$ python3 -q
>>> import numpy as np
>>> np.set_printoptions(precision=3, suppress=True, linewidth=160)
>>> A = np.loadtxt("block16.csv", delimiter=",")
>>> A
array([[ 1.,  3.,  0.,  0.],
       [ 3., -3.,  3.,  0.],
       [ 0.,  3., -2.,  3.],
       [ 0.,  0.,  3.,  0.]])
>>> round(np.linalg.eigvalsh(A).min(), 3)
np.float64(-6.772)
>>> hat = np.triu(np.array([[1, 0, 1, 3], [3, -1, 3, 1], [0, 2, 3, -1], [0, 0, -2, 0]]), 1) + np.eye(4)
>>> M2 = hat @ A @ np.linalg.inv(hat)
>>> round(np.linalg.det(M2), 3)
np.float64(108.0)
>>> np.trace(M2), np.trace(A)
(np.float64(-4.0), np.float64(-4.0))
>>> hat @ A - A @ hat
array([[  0.,   3.,  -3.,  -3.],
       [  0.,   9.,   3.,   6.],
       [  0.,   0., -12.,  -5.],
       [  0.,   0.,   0.,   3.]])
>>> np.poly(M2)
array([  1.,   4., -26., -33., 108.])
>>> G = A.T @ A
>>> np.linalg.matrix_rank(G)
np.int64(4)
>>> np.allclose(G, G.T)
True
>>> np.diag(G)
array([10., 27., 22.,  9.])
>>> evals, V = np.linalg.eigh(A)
>>> np.round(V @ np.diag(evals) @ V.T, 3) + 0
array([[ 1.,  3.,  0.,  0.],
       [ 3., -3.,  3.,  0.],
       [ 0.,  3., -2.,  3.],
       [ 0.,  0.,  3.,  0.]])
>>> np.round(V.T @ A @ V, 3) + 0
array([[-6.772,  0.   ,  0.   ,  0.   ],
       [ 0.   , -2.541,  0.   ,  0.   ],
       [ 0.   ,  0.   ,  1.772,  0.   ],
       [ 0.   ,  0.   ,  0.   ,  3.541]])
>>> np.abs(V[:, -1])
array([0.582, 0.493, 0.493, 0.418])
>>> evals
array([-6.772, -2.541,  1.772,  3.541])
>>> np.unique(evals.round(6) + 0, return_counts=True)[1]
array([1, 1, 1, 1])
>>> np.abs(V[:, -1]).round(6).argmax()
np.int64(0)
>>> np.linalg.eigvalsh(A @ A)
array([ 3.14 ,  6.459, 12.541, 45.86 ])
